>>> import numpy as np
>>> import numpy.linalg as la
>>> np.set_printoptions(precision=2, suppress=True, linewidth=100, floatmode="fixed")
>>> def tidy(a):
...     return np.round(a, 2) + 0
... 
>>> arr = np.loadtxt("layer8.csv", delimiter=",")
>>> arr
array([[ 3.00,  2.00,  6.00,  1.00,  5.00,  3.00,  1.00],
       [ 3.00,  2.00,  2.00,  4.00,  2.00,  2.00,  3.00],
       [ 4.00,  6.00,  7.00,  6.00,  9.00,  4.00,  3.00],
       [ 3.00,  1.00,  3.00,  1.00,  2.00,  2.00,  0.00],
       [ 0.00,  1.00,  3.00,  0.00,  3.00,  1.00,  1.00],
       [ 3.00,  1.00,  3.00,  1.00,  2.00,  2.00,  0.00],
       [ 4.00,  4.00,  3.00,  7.00,  5.00,  3.00,  5.00],
       [ 0.00,  1.00,  3.00,  0.00,  3.00,  1.00,  1.00],
       [ 0.00,  1.00,  3.00,  0.00,  3.00,  1.00,  1.00],
       [ 0.00,  3.00,  3.00,  2.00,  6.00,  4.00,  3.00],
       [ 4.00,  4.00,  7.00,  4.00,  8.00,  4.00,  3.00],
       [ 0.00,  1.00,  3.00,  0.00,  3.00,  1.00,  1.00],
       [ 4.00,  3.00,  4.00,  4.00,  5.00,  3.00,  2.00],
       [ 3.00,  3.00,  5.00,  4.00,  5.00,  3.00,  4.00],
       [ 4.00,  2.00,  3.00,  5.00,  4.00,  3.00,  5.00],
       [ 0.00,  0.00,  0.00,  0.00,  0.00,  0.00,  0.00],
       [ 7.00,  6.00,  9.00,  8.00, 12.00,  9.00,  8.00],
       [ 1.00,  5.00,  4.00,  5.00,  7.00,  2.00,  3.00],
       [ 3.00,  3.00,  3.00,  3.00,  5.00,  5.00,  2.00],
       [ 3.00,  1.00,  3.00,  1.00,  2.00,  2.00,  0.00],
       [ 4.00,  6.00,  7.00,  6.00, 11.00,  7.00,  5.00],
       [ 3.00,  0.00,  2.00,  2.00,  1.00,  2.00,  3.00],
       [ 3.00,  1.00,  3.00,  1.00,  2.00,  2.00,  0.00],
       [ 0.00,  0.00,  0.00,  0.00,  0.00,  0.00,  0.00],
       [ 6.00,  1.00,  6.00,  3.00,  3.00,  2.00,  1.00],
       [ 0.00,  2.00,  0.00,  2.00,  1.00,  0.00,  0.00],
       [ 3.00,  0.00,  2.00,  2.00,  1.00,  2.00,  3.00],
       [ 3.00,  1.00,  5.00,  2.00,  4.00,  3.00,  4.00],
       [ 4.00,  6.00,  3.00,  9.00,  8.00,  6.00,  7.00],
       [ 3.00,  0.00,  3.00,  2.00,  1.00,  0.00,  1.00],
       [ 3.00,  0.00,  3.00,  2.00,  1.00,  0.00,  1.00],
       [ 3.00,  2.00,  3.00,  4.00,  2.00,  0.00,  1.00],
       [ 4.00,  8.00,  7.00,  8.00, 12.00,  7.00,  5.00],
       [ 4.00,  3.00,  4.00,  4.00,  5.00,  3.00,  2.00],
       [ 3.00,  0.00,  3.00,  2.00,  1.00,  0.00,  1.00],
       [ 1.00,  2.00,  1.00,  3.00,  3.00,  1.00,  2.00],
       [ 0.00,  0.00,  0.00,  0.00,  0.00,  0.00,  0.00],
       [ 7.00,  3.00,  7.00,  6.00,  6.00,  3.00,  3.00],
       [ 3.00,  0.00,  3.00,  2.00,  1.00,  0.00,  1.00],
       [ 7.00,  5.00,  6.00,  8.00,  9.00,  8.00,  7.00],
       [ 6.00,  1.00,  5.00,  3.00,  3.00,  4.00,  3.00],
       [ 3.00,  0.00,  2.00,  2.00,  1.00,  2.00,  3.00],
       [ 7.00,  4.00,  6.00,  9.00,  8.00,  6.00,  8.00],
       [ 0.00,  0.00,  0.00,  0.00,  0.00,  0.00,  0.00],
       [ 3.00,  2.00,  3.00,  4.00,  2.00,  0.00,  1.00],
       [ 6.00,  2.00,  5.00,  6.00,  3.00,  2.00,  4.00]])
>>> # row 5 repeats row 3
>>> vec = np.array([-3, 0, 2, 1, -1, 2, 3])
>>> y = arr @ vec
>>> c, lr = np.zeros(7), 1 / la.norm(arr, 2) ** 2
>>> for i in range(6):
...     c -= lr * arr.T @ (arr @ c - y)
...     if i % 2 == 0: print(i, round(la.norm(arr @ c - y), 2))
... 
0 29.24
2 27.87
4 26.62
>>> print(tidy(la.cond(arr)))
104.08
>>> feats = np.loadtxt("w.csv", delimiter=",")
>>> print(tidy(feats))
[[ 1.48 -0.06 -0.28  0.19  1.74  0.66  1.47 -1.34  1.80 -1.74 -0.61]
 [-0.29  0.13 -0.71  0.11 -2.16  0.58 -0.37 -1.72  0.45  0.30 -0.74]
 [-0.59 -0.52  2.70 -0.92  1.17 -0.46 -0.01 -0.79  0.83 -1.21 -0.04]
 [ 0.01  0.85  2.30  1.58  0.10  0.32  0.89 -0.22  0.36  2.35 -0.99]
 [ 0.06 -0.73 -0.04  1.26 -0.59  1.66 -0.70  1.17  0.81  0.01  1.17]
 [-0.57 -0.58  1.07  0.82  0.91  0.17 -0.64 -0.78 -1.33 -1.07 -2.57]
 [ 0.20  1.34  1.21  0.69 -1.97 -0.79  0.00  0.61 -0.85 -1.54  0.18]
 [ 1.04 -2.63  0.20 -0.27 -0.05 -1.05  0.79  1.03  0.50  0.77 -0.43]
 [ 0.48 -1.01  0.30  1.58 -0.64 -1.65 -1.33 -0.62 -0.47  0.50  0.65]]
>>> rng = np.random.default_rng(39369)
>>> Y = feats + rng.integers(-2, 3, (9, 1)) @ rng.integers(-2, 3, (1, 11))
>>> tidy(Y)
array([[ 1.48,  3.94,  3.72, -3.81, -2.26,  2.66, -0.53,  2.66,  5.80,  0.26,  1.39],
       [-0.29,  2.13,  1.29, -1.89, -4.16,  1.58, -1.37,  0.28,  2.45,  1.30,  0.26],
       [-0.59,  3.48,  6.70, -4.92, -2.83,  1.54, -2.01,  3.21,  4.83,  0.79,  1.96],
       [ 0.01, -3.15, -1.70,  5.58,  4.10, -1.68,  2.89, -4.22, -3.64,  0.35, -2.99],
       [ 0.06, -4.73, -4.04,  5.26,  3.41, -0.34,  1.30, -2.83, -3.19, -1.99, -0.83],
       [-0.57,  3.42,  5.07, -3.18, -3.09,  2.17, -2.64,  3.22,  2.67,  0.93, -0.57],
       [ 0.20, -2.66, -2.79,  4.69,  2.03, -2.79,  2.00, -3.39, -4.85, -3.54, -1.82],
       [ 1.04, -6.63, -3.80,  3.73,  3.95, -3.05,  2.79, -2.97, -3.50, -1.23, -2.43],
       [ 0.48, -1.01,  0.30,  1.58, -0.64, -1.65, -1.33, -0.62, -0.47,  0.50,  0.65]])
>>> tidy(la.svd(Y - feats, compute_uv=False))
array([28.50,  0.00,  0.00,  0.00,  0.00,  0.00,  0.00,  0.00,  0.00])
>>> tidy(Y - feats)
array([[ 0.00,  4.00,  4.00, -4.00, -4.00,  2.00, -2.00,  4.00,  4.00,  2.00,  2.00],
       [ 0.00,  2.00,  2.00, -2.00, -2.00,  1.00, -1.00,  2.00,  2.00,  1.00,  1.00],
       [ 0.00,  4.00,  4.00, -4.00, -4.00,  2.00, -2.00,  4.00,  4.00,  2.00,  2.00],
       [ 0.00, -4.00, -4.00,  4.00,  4.00, -2.00,  2.00, -4.00, -4.00, -2.00, -2.00],
       [ 0.00, -4.00, -4.00,  4.00,  4.00, -2.00,  2.00, -4.00, -4.00, -2.00, -2.00],
       [ 0.00,  4.00,  4.00, -4.00, -4.00,  2.00, -2.00,  4.00,  4.00,  2.00,  2.00],
       [ 0.00, -4.00, -4.00,  4.00,  4.00, -2.00,  2.00, -4.00, -4.00, -2.00, -2.00],
       [ 0.00, -4.00, -4.00,  4.00,  4.00, -2.00,  2.00, -4.00, -4.00, -2.00, -2.00],
       [ 0.00,  0.00,  0.00,  0.00,  0.00,  0.00,  0.00,  0.00,  0.00,  0.00,  0.00]])
>>> gram = feats.T @ feats
>>> tidy(la.svd(feats, compute_uv=False) ** 2)
array([25.00, 20.25, 16.40, 13.29, 10.76,  8.72,  7.06,  5.72,  4.63])
>>> tidy(la.eigvalsh(gram)[::-1])
array([25.00, 20.25, 16.40, 13.29, 10.76,  8.72,  7.06,  5.72,  4.63,  0.00,  0.00])
>>> tidy(np.diag(gram))
array([ 4.30, 11.62, 15.88,  8.71, 14.52,  8.32,  6.38,  9.22,  7.89, 14.48, 10.51])
>>> Y = np.array([[-1, -2, -1, -1, -2, 1, -2],
...     [0, -1, 2, 1, -1, 2, 2],
...     [-1, 2, 2, 1, 2, 2, 0],
...     [0, 1, 2, -2, 2, -2, -2]])
>>> J = Y.T @ Y
>>> J
array([[ 2,  0, -1,  0,  0, -3,  2],
       [ 0, 10,  6,  1, 11, -2,  0],
       [-1,  6, 13,  1,  8,  3,  2],
       [ 0,  1,  1,  7, -1,  7,  8],
       [ 0, 11,  8, -1, 13, -4, -2],
       [-3, -2,  3,  7, -4, 13,  6],
       [ 2,  0,  2,  8, -2,  6, 12]])
>>> u = np.array([3, -2])
>>> np.array([np.convolve(row, u, "same") for row in J])
array([[  6,  -4,  -3,   2,   0,  -9,  12],
       [  0,  30,  -2,  -9,  31, -28,   4],
       [ -3,  20,  27, -23,  22,  -7,   0],
       [  0,   3,   1,  19, -17,  23,  10],
       [  0,  33,   2, -19,  41, -38,   2],
       [ -9,   0,  13,  15, -26,  47,  -8],
       [  6,  -4,   6,  20, -22,  22,  24]])
>>> np.cross(J[3, :3], J[1, :3])
array([-4,  0,  0])
>>> evals, vecs = la.eigh(J)
>>> tidy(evals)
array([ 0.00,  0.00,  0.00,  5.19,  9.53, 25.83, 29.45])
>>> (evals > 1e-8).sum(), (evals < -1e-8).sum()
(np.int64(4), np.int64(0))
>>> tidy(np.abs(vecs[:, -1]))
array([0.00, 0.52, 0.43, 0.13, 0.65, 0.26, 0.18])
>>> tidy(la.eigvalsh(J @ J))
array([  0.00,   0.00,   0.00,  26.98,  90.84, 667.13, 867.05])
>>> U, s, vt = la.svd(J)
>>> vecs = vt[:(s > 1e-8).sum()]
>>> vec = J[0] + 3 * J[2] + rng.integers(2) * np.eye(7)[3]
>>> vec
array([-1.00, 18.00, 38.00,  4.00, 24.00,  6.00,  8.00])
>>> print(tidy(np.diag(vecs.T @ vecs)))
[0.24 0.52 0.92 0.37 0.48 0.74 0.72]
>>> tidy(la.norm(vec - vecs.T @ vecs @ vec))
np.float64(0.79)
>>> U, s, vt = la.svd(J)
>>> tidy(s)
array([29.45, 25.83,  9.53,  5.19,  0.00,  0.00,  0.00])
>>> np.argmax(s[:-1] / (s[1:] + 1e-6)) + 1
np.int64(4)
>>> Y = U[:, :4] @ np.diag(s[:4]) @ vt[:4]
>>> la.matrix_rank(J, rtol=0.05)
np.int64(4)
>>> print(la.matrix_rank(Y))
4
>>> print(tidy(np.abs(J - Y).max()))
0.0
>>> data = np.load("a.npy")
>>> data
array([[ 0,  2,  0,  1, -1,  0, -2],
       [-2,  0,  0, -3, -1,  0,  0],
       [ 0,  0,  0, -2, -1,  0,  0],
       [-1,  3,  2,  0,  0,  1,  3],
       [ 1,  1,  1,  0,  0,  3,  0],
       [ 0,  0,  0, -1, -3,  0, -2],
       [ 2,  0,  0, -3,  0,  2,  0]])
>>> U, s, vt = la.svd(data)
>>> np.argmax(s[:-1] / (s[1:] + 1e-6)) + 1
np.int64(6)
>>> Y = U[:, :6] @ np.diag(s[:6]) @ vt[:6]
>>> print(tidy(la.norm(data - Y, 2)), tidy(s[6]))
0.0 0.0
>>> tidy(Y)
array([[ 0.00,  2.00,  0.00,  1.00, -1.00,  0.00, -2.00],
       [-2.00,  0.00,  0.00, -3.00, -1.00,  0.00,  0.00],
       [ 0.00,  0.00,  0.00, -2.00, -1.00,  0.00,  0.00],
       [-1.00,  3.00,  2.00,  0.00,  0.00,  1.00,  3.00],
       [ 1.00,  1.00,  1.00,  0.00,  0.00,  3.00,  0.00],
       [ 0.00,  0.00,  0.00, -1.00, -3.00,  0.00, -2.00],
       [ 2.00,  0.00,  0.00, -3.00,  0.00,  2.00,  0.00]])
>>> tidy(np.abs(data - Y).max())
np.float64(0.0)
>>> la.matrix_rank(Y)
np.int64(6)
>>> U, s, vt = la.svd(data)
>>> vecs = vt[:(s > 1e-8).sum()]
>>> vec = data[6] + 4 * data[0] + rng.integers(2) * np.eye(7)[2]
>>> vec
array([ 2.00,  8.00,  1.00,  1.00, -4.00,  2.00, -8.00])
>>> print(tidy(la.norm(vec - vecs.T @ vecs @ vec)))
0.85
>>> print(tidy(np.diag(vecs.T @ vecs)))
[1.00 0.98 0.28 0.98 0.93 0.93 0.89]
>>> K = np.load("test14.npy")
>>> print(tidy(K))
[[ 0.36  0.05  0.05  0.16 -0.26  0.26 -0.26]
 [ 0.05  0.01  0.01  0.02 -0.04  0.04 -0.04]
 [ 0.05  0.01  0.01  0.02 -0.04  0.04 -0.04]
 [ 0.16  0.02  0.02  0.07 -0.11  0.11 -0.11]
 [-0.26 -0.04 -0.04 -0.11  0.19 -0.19  0.19]
 [ 0.26  0.04  0.04  0.11 -0.19  0.19 -0.19]
 [-0.26 -0.04 -0.04 -0.11  0.19 -0.19  0.19]]
>>> # null space of dimension 6
>>> tidy(la.norm(K) ** 2 / la.norm(K, 2) ** 2)
np.float64(1.0)
>>> tidy(la.norm(K[4], 1)), tidy(la.norm(K[4], np.inf))
(np.float64(1.0), np.float64(0.26))
>>> print(tidy(K[4] @ K[3]))
-0.11
>>> tidy(la.norm(K, axis=0))
array([0.60, 0.09, 0.09, 0.26, 0.43, 0.43, 0.43])
>>> tidy(la.norm(K, axis=1))
array([0.60, 0.09, 0.09, 0.26, 0.43, 0.43, 0.43])
>>> tidy(la.norm(K, 1)), tidy(la.norm(K, np.inf))
(np.float64(1.4), np.float64(1.4))
